$ ipython --no-banner

In [1]: import numpy as np

In [2]: np.set_printoptions(precision=1, suppress=True, linewidth=120, floatmode="fixed")

In [3]: F = np.diag(20 * np.array([3, -9, 4, -4])) + np.array([[-1, -3, 5, -4], [-4, 4, 2, -2], [-3, 3, 4, 5], [3, 5, -2, -5]])

In [4]: F
Out[4]: 
array([[  59,   -3,    5,   -4],
       [  -4, -176,    2,   -2],
       [  -3,    3,   84,    5],
       [   3,    5,   -2,  -85]])

In [5]: proj = np.triu(np.array([[8, 8, 6, 4], [8, 0, 3, 4], [7, 3, 8, 3], [9, 5, 2, 8]]), 1) + np.eye(4)

In [6]: Y = proj @ F @ np.linalg.inv(proj)

In [7]: print(np.linalg.matrix_rank(Y))
4

In [8]: Y
Out[8]: 
array([[   21.0, -1541.0,  5014.0, -9292.0],
       [   -1.0,  -139.0,   669.0, -1774.0],
       [    6.0,   -30.0,   132.0,  -550.0],
       [    3.0,   -19.0,    37.0,  -132.0]])

In [9]: rng = np.random.default_rng(40781)

In [10]: J = np.eye(4, dtype=int)[rng.permutation(4)]

In [11]: J
Out[11]: 
array([[0, 0, 0, 1],
       [1, 0, 0, 0],
       [0, 0, 1, 0],
       [0, 1, 0, 0]])

In [12]: # row-stochastic, so 1 is an eigenvalue

In [13]: print(J.T @ J)
[[1 0 0 0]
 [0 1 0 0]
 [0 0 1 0]
 [0 0 0 1]]

In [14]: print(np.linalg.svd(J, compute_uv=False))
[1.0 1.0 1.0 1.0]

In [15]: np.linalg.pinv(J)
Out[15]: 
array([[0.0, 1.0, 0.0, 0.0],
       [0.0, 0.0, 0.0, 1.0],
       [0.0, 0.0, 1.0, 0.0],
       [1.0, 0.0, 0.0, 0.0]])

In [16]: x = np.array([0, 3, 3, 0])

In [17]: h1 = np.maximum(J @ x, 0)

In [18]: J.T @ h1
Out[18]: array([0, 3, 3, 0])

In [19]: np.tanh(J @ x)
Out[19]: array([0.0, 0.0, 1.0, 1.0])

In [20]: J * (h1 > 1e-9)[:, None]
Out[20]: 
array([[0, 0, 0, 0],
       [0, 0, 0, 0],
       [0, 0, 1, 0],
       [0, 1, 0, 0]])

In [21]: h1
Out[21]: array([0, 0, 3, 3])

In [22]: Y = np.array([[2, 2, 1], [2, 5, 1]])

In [23]: Z = np.kron(Y, J)

In [24]: Z.shape
Out[24]: (8, 12)

In [25]: data = np.array([[1.1, 1.7], [0.4, -0.2], [-1.2, -0.3]])

In [26]: data
Out[26]: 
array([[ 1.1,  1.7],
       [ 0.4, -0.2],
       [-1.2, -0.3]])

In [27]: O = data.astype(float).copy()

In [28]: for j in range(2):
    ...:     O[:, j] -= O[:, :j] @ (O[:, :j].T @ O[:, j])
    ...:     O[:, j] /= np.linalg.norm(O[:, j])
    ...: 

In [29]: O
Out[29]: 
array([[ 0.7,  0.7],
       [ 0.2, -0.4],
       [-0.7,  0.5]])

In [30]: print(np.round(O.T @ data, 1) + 0)
[[1.7 1.3]
 [0.0 1.2]]

In [31]: print(np.round(O.T @ O, 1) + 0)
[[1.0 0.0]
 [0.0 1.0]]

In [32]: W0 = np.load("block8.npy")

In [33]: W0
Out[33]: 
array([[ 1, -1,  1, -1],
       [ 1,  0,  0,  0],
       [ 1,  1,  1,  1]])

In [34]: w1 = np.array([[2, 0, 2, 0, 1], [1, 1, 0, 1, 1], [1, 2, 1, 0, 1], [1, 0, 0, 2, 1]])

In [35]: coef = np.array([7, -7, -2, 8, -9])

In [36]: hid = np.maximum(W0 @ w1 + coef, 0)

In [37]: hid
Out[37]: 
array([[ 8,  0,  1,  5,  0],
       [ 9,  0,  0,  8,  0],
       [12,  0,  1, 11,  0]])

In [38]: Z = np.array([[1, 5, 0], [4, 0, 4], [8, 1, 5], [6, 6, 8], [5, 5, 2]])

In [39]: hid @ Z
Out[39]: 
array([[ 46,  71,  45],
       [ 57,  93,  64],
       [ 86, 127,  93]])

In [40]: (hid @ Z).round(6).argmax(axis=1)
Out[40]: array([1, 1, 1])

In [41]: W0 @ W0
Traceback (most recent call last):
  Cell In[41], line 1
    W0 @ W0
ValueError: matmul: Input operand 1 has a mismatch in its core dimension 0, with gufunc signature (n?,k),(k,m?)->(n?,m?) (size 3 is different from 4)


In [42]: G = W0.T @ W0

In [43]: np.linalg.eigvalsh(G)[::-1]
Out[43]: array([4.6, 4.0, 0.4, 0.0])

In [44]: G
Out[44]: 
array([[3, 0, 2, 0],
       [0, 2, 0, 2],
       [2, 0, 2, 0],
       [0, 2, 0, 2]])

In [45]: np.linalg.svd(W0, compute_uv=False) ** 2
Out[45]: array([4.6, 4.0, 0.4])

In [46]: np.linalg.matrix_rank(G)
Out[46]: np.int64(3)

In [47]: Y = W0[0, 0] * W0[1:] - np.outer(W0[1:, 0], W0[0])

In [48]: Y
Out[48]: 
array([[ 0,  1, -1,  1],
       [ 0,  2,  0,  2]])

In [49]: print(np.linalg.matrix_rank(Y), np.linalg.matrix_rank(W0))
2 3

In [50]: ang = np.radians(45)

In [51]: R = np.eye(4)

In [52]: R[1, 1] = R[0, 0] = np.cos(ang)

In [53]: R[1, 0], R[0, 1] = -np.sin(ang), np.sin(ang)

In [54]: R
Out[54]: 
array([[ 0.7,  0.7,  0.0,  0.0],
       [-0.7,  0.7,  0.0,  0.0],
       [ 0.0,  0.0,  1.0,  0.0],
       [ 0.0,  0.0,  0.0,  1.0]])

In [55]: Y = W0 @ R.T

In [56]: round(np.linalg.det(R), 1), round(float(np.trace(R)), 1)
Out[56]: (np.float64(1.0), 3.4)

In [57]: Y.round(1) + 0
Out[57]: 
array([[ 0.0, -1.4,  1.0, -1.0],
       [ 0.7, -0.7,  0.0,  0.0],
       [ 1.4,  0.0,  1.0,  1.0]])

In [58]: np.abs(Y - W0).max(axis=0)
Out[58]: array([1.0, 1.0, 0.0, 0.0])

In [59]: np.allclose(np.linalg.norm(W0, axis=1), np.linalg.norm(Y, axis=1))
Out[59]: True

In [60]: K = np.load("out11.npy")

In [61]: K
Out[61]: 
array([[ 1,  1],
       [ 0,  1],
       [ 1, -2]])

In [62]: O, evecs = np.linalg.qr(K[:, :1])[0], np.linalg.qr(K[:, 1:])[0]

In [63]: sig = np.linalg.svd(O.T @ evecs, compute_uv=False)

In [64]: print((sig > 0.9).sum())
0

In [65]: round(float(np.linalg.norm(O @ O.T - evecs @ evecs.T, 2)), 1)
Out[65]: 1.0

In [66]: Y = np.c_[K[:, :1] @ np.array([[5]]), np.array([-2, -3, -1])]

In [67]: Y
Out[67]: 
array([[ 5, -2],
       [ 0, -3],
       [ 5, -1]])

In [68]: np.linalg.norm(np.linalg.qr(K)[0].T @ Y, axis=0) ** 2 / ((Y ** 2).sum(axis=0) + 1e-12)
Out[68]: array([1.0, 0.6])

In [69]: O, R = np.linalg.qr(K)

In [70]: np.abs(np.diag(R))
Out[70]: array([1.4, 2.3])

In [71]: O
Out[71]: 
array([[-0.7, -0.6],
       [-0.0, -0.4],
       [-0.7,  0.6]])

In [72]: np.round(np.trace(O @ O.T), 1)
Out[72]: np.float64(2.0)

In [73]: O.shape, R.shape
Out[73]: ((3, 2), (2, 2))

In [74]: G = K.T @ K

In [75]: np.linalg.matrix_rank(G)
Out[75]: np.int64(2)

In [76]: np.diag(G)
Out[76]: array([2, 6])

In [77]: print(np.trace(G), (K ** 2).sum())
8 8

In [78]: G
Out[78]: 
array([[ 2, -1],
       [-1,  6]])

In [79]: np.linalg.eigvalsh(G)[::-1]
Out[79]: array([6.2, 1.8])

In [80]: M = np.load("run13.npy")

In [81]: M
Out[81]: 
array([[ 0,  2,  2,  0, -1],
       [ 0,  0, -2, -2,  1],
       [ 0,  0,  0,  2,  1],
       [ 0,  0,  0,  0,  2],
       [ 0,  0,  0,  0,  0]])

In [82]: rank = np.linalg.matrix_rank(M)

In [83]: print(rank)
4

In [84]: N = np.linalg.svd(M)[2][rank:].T

In [85]: [int(np.linalg.matrix_rank(M[:, :j + 1])) for j in range(5)]
Out[85]: [0, 1, 2, 3, 4]

In [86]: print(np.linalg.matrix_rank(M.T @ M), np.linalg.matrix_rank(M @ M.T))
4 4

In [87]: M @ N
Out[87]: 
array([[0.0],
       [0.0],
       [0.0],
       [0.0],
       [0.0]])

In [88]: N @ N.T
Out[88]: 
array([[1.0, 0.0, 0.0, 0.0, 0.0],
       [0.0, 0.0, 0.0, 0.0, 0.0],
       [0.0, 0.0, 0.0, 0.0, 0.0],
       [0.0, 0.0, 0.0, 0.0, 0.0],
       [0.0, 0.0, 0.0, 0.0, 0.0]])

In [89]: print(N.shape)
(5, 1)

In [90]: blk = np.stack([M, -2 * M, M[::-1]])

In [91]: np.linalg.norm(blk, axis=(1, 2))
Out[91]: array([ 5.2, 10.4,  5.2])

In [92]: print(np.einsum("bij,cij->bc", blk, blk))
[[ 27 -54   9]
 [-54 108 -18]
 [  9 -18  27]]

In [93]: blk.shape
Out[93]: (3, 5, 5)

In [94]: proj = np.triu(np.array([[-3, -2, -3, 8, -8],
    ...:     [-4, 5, 3, -5, 8],
    ...:     [7, 8, -8, 8, -5],
    ...:     [-5, -2, -8, 3, 3],
    ...:     [-1, 0, 4, 5, 3]]), 1) + np.eye(5)

In [95]: Y = proj @ M @ np.linalg.inv(proj)

In [96]: print(proj @ M - M @ proj)
[[  0.0   0.0  -2.0  -8.0   5.0]
 [  0.0   0.0   0.0  22.0 -11.0]
 [  0.0   0.0   0.0   0.0  10.0]
 [  0.0   0.0   0.0   0.0   0.0]
 [  0.0   0.0   0.0   0.0   0.0]]

In [97]: np.poly(Y)
Out[97]: array([1.0, 0.0, 0.0, 0.0, 0.0, 0.0])

In [98]: np.trace(Y), np.trace(M)
Out[98]: (np.float64(0.0), np.int64(0))

In [99]: Y
Out[99]: 
array([[  0.0,   2.0,   0.0,   8.0, -30.0],
       [  0.0,   0.0,  -2.0,  20.0, -76.0],
       [  0.0,   0.0,   0.0,   2.0,  11.0],
       [  0.0,   0.0,   0.0,   0.0,   2.0],
       [  0.0,   0.0,   0.0,   0.0,   0.0]])

In [100]: print(np.linalg.matrix_rank(Y))
4

In [101]: A = np.loadtxt("x.csv", delimiter=",")

In [102]: print(A)
[[19.0 14.0  7.0 17.0  8.0]
 [ 6.0  3.0  0.0  8.0  2.0]
 [ 5.0  9.0  5.0  6.0  5.0]
 [16.0  6.0  6.0 12.0  7.0]
 [ 0.0  0.0  0.0  0.0  0.0]
 [ 7.0  1.0  3.0  3.0  5.0]
 [12.0 10.0  8.0  9.0 10.0]
 [ 8.0  4.0  4.0  9.0  6.0]
 [13.0  4.0  3.0 11.0  7.0]
 [21.0  6.0  5.0 14.0  8.0]
 [ 0.0  0.0  0.0  0.0  0.0]
 [ 8.0  2.0  2.0  3.0  1.0]
 [13.0 13.0  9.0 15.0 11.0]
 [ 8.0  2.0  2.0  3.0  1.0]
 [ 0.0  0.0  0.0  0.0  0.0]
 [ 0.0  0.0  0.0  0.0  0.0]
 [16.0  6.0  6.0 12.0  7.0]
 [ 8.0  4.0  4.0  9.0  6.0]
 [ 0.0  0.0  0.0  0.0  0.0]
 [19.0 14.0  7.0 17.0  8.0]
 [28.0 16.0 14.0 21.0 17.0]
 [ 0.0  0.0  0.0  0.0  0.0]
 [20.0 12.0 10.0 12.0 11.0]
 [15.0  5.0  7.0 12.0 11.0]
 [ 8.0  4.0  4.0  9.0  6.0]
 [ 8.0  2.0  2.0  3.0  1.0]
 [ 0.0  0.0  0.0  0.0  0.0]
 [21.0 15.0 11.0 18.0 12.0]
 [ 6.0  3.0  0.0  8.0  2.0]]

In [103]: proj = A @ np.linalg.solve(A.T @ A, A.T)

In [104]: np.allclose(proj @ proj, proj)
Out[104]: True
